In [1]: import numpy as np

In [2]: np.set_printoptions(suppress=True, linewidth=120)

In [3]: M = np.load("arr.npy")

In [4]: M
Out[4]: 
array([[1, 0, 0],
       [2, 4, 0],
       [4, 3, 5]])

In [5]: # triangular

In [6]: A2 = np.inv(M)
AttributeError: module 'numpy' has no attribute 'inv'


In [7]: A2 = np.linalg.inv(M)

In [8]: np.round(np.linalg.inv(A2), 2) + 0
Out[8]: 
array([[1., 0., 0.],
       [2., 4., 0.],
       [4., 3., 5.]])

In [9]: np.round(np.linalg.slogdet(M)[0], 2)
Out[9]: np.float64(1.0)

In [10]: (np.abs(A2) > 1e-9).astype(int)
Out[10]: 
array([[1, 0, 0],
       [1, 1, 0],
       [1, 1, 1]])

In [11]: vals, V = np.linalg.eig(M)

In [12]: np.round(np.sort(np.linalg.eigvals(M @ M)), 2)
Out[12]: array([ 1., 16., 25.])

In [13]: np.prod(vals)
Out[13]: np.float64(20.0)

In [14]: M @ V[:, 0] - vals[0] * V[:, 0]
Out[14]: array([0., 0., 0.])

In [15]: T = np.stack([M, 3 * M, M[::-1]])

In [16]: (T @ M.T).shape
Out[16]: (3, 3, 3)

In [17]: np.einsum("bij,cij->bc", T, T)
Out[17]: 
array([[ 71, 213,  28],
       [213, 639,  84],
       [ 28,  84,  71]])

In [18]: x0 = np.array([-5, 3, -1])

In [19]: target = M @ x0

In [20]: beta, lr = np.zeros(3), 1 / np.linalg.norm(M, 2) ** 2

In [21]: for i in range(4):
    ...:     beta -= lr * M.T @ (M @ beta - target)
    ...:     if i % 1 == 0: print(i, round(np.linalg.norm(M @ beta - target), 2))
    ...: 
0 8.44
1 7.34
2 6.46
3 5.77

In [22]: round(np.linalg.cond(M), 2)
Out[22]: np.float64(9.54)

In [23]: cov = M.T @ M

In [24]: np.allclose(cov, cov.T)
Out[24]: True

In [25]: cov
Out[25]: 
array([[21, 20, 20],
       [20, 25, 15],
       [20, 15, 25]])

In [26]: (M @ M.T).shape
Out[26]: (3, 3)

In [27]: mat = np.loadtxt("sample0.csv", delimiter=",")

In [28]: mat.round(2)
Out[28]: 
array([[-0.35,  0.71,  0.61],
       [ 0.28, -0.54,  0.79],
       [ 0.9 ,  0.44, -0.01]])

In [29]: q, R = np.linalg.qr(mat)

In [30]: R.round(2) + 0
Out[30]: 
array([[1., 0., 0.],
       [0., 1., 0.],
       [0., 0., 1.]])

In [31]: np.allclose(R.T @ R, mat.T @ mat)
Out[31]: True

In [32]: np.round(q @ R, 2)
Out[32]: 
array([[-0.35,  0.71,  0.61],
       [ 0.28, -0.54,  0.79],
       [ 0.9 ,  0.44, -0.01]])

In [33]: np.round(np.abs(np.diag(R)), 2)
Out[33]: array([1., 1., 1.])

In [34]: np.round(q.T @ q, 2) + 0
Out[34]: 
array([[1., 0., 0.],
       [0., 1., 0.],
       [0., 0., 1.]])

In [35]: feats = np.array([[4, 1, 4, 1, 5, 4],
    ...:     [3, 5, 4, 4, 4, 0],
    ...:     [2, 1, 1, 0, 1, 3],
    ...:     [5, 1, 2, 2, 5, 1],
    ...:     [2, 2, 0, 5, 5, 3],
    ...:     [5, 1, 5, 0, 4, 3]])

In [36]: x0 = np.array([-1, -2, -1, -1, 1, -2])

In [37]: target = feats @ x0

In [38]: beta, lr = np.zeros(6), 1 / np.linalg.norm(feats, 2) ** 2

In [39]: for i in range(6):
    ...:     beta -= lr * feats.T @ (feats @ beta - target)
    ...:     if i % 2 == 0: print(i, round(np.linalg.norm(feats @ beta - target), 2))
    ...: 
0 7.16
2 6.78
4 6.43

In [40]: np.round(np.linalg.cond(feats), 2)
Out[40]: np.float64(53.91)

In [41]: beta.round(2)
Out[41]: array([-0.74, -0.72, -0.8 , -0.55, -0.85, -0.68])

In [42]: data = np.load("out0.npy")

In [43]: data
Out[43]: 
array([[1, 0, 0, 0],
       [0, 1, 0, 0],
       [0, 0, 1, 0],
       [0, 2, 0, 1]])

In [44]: # 3 blocks once reordered

In [45]: q, R = np.linalg.qr(feats)

In [46]: round(float(abs(R[0, 0])), 2), np.round(np.linalg.norm(feats[:, 0]), 2)
Out[46]: (9.11, np.float64(9.11))

In [47]: np.round(np.abs(np.diag(R)), 2)
Out[47]: array([9.11, 4.27, 3.15, 2.32, 0.71, 3.15])

In [48]: np.round(q.T @ q, 2) + 0
Out[48]: 
array([[1., 0., 0., 0., 0., 0.],
       [0., 1., 0., 0., 0., 0.],
       [0., 0., 1., 0., 0., 0.],
       [0., 0., 0., 1., 0., 0.],
       [0., 0., 0., 0., 1., 0.],
       [0., 0., 0., 0., 0., 1.]])

In [49]: np.round(q @ R, 2) + 0
Out[49]: 
array([[4., 1., 4., 1., 5., 4.],
       [3., 5., 4., 4., 4., 0.],
       [2., 1., 1., 0., 1., 3.],
       [5., 1., 2., 2., 5., 1.],
       [2., 2., 0., 5., 5., 3.],
       [5., 1., 5., 0., 4., 3.]])

In [50]: np.allclose(R.T @ R, feats.T @ feats)
Out[50]: True
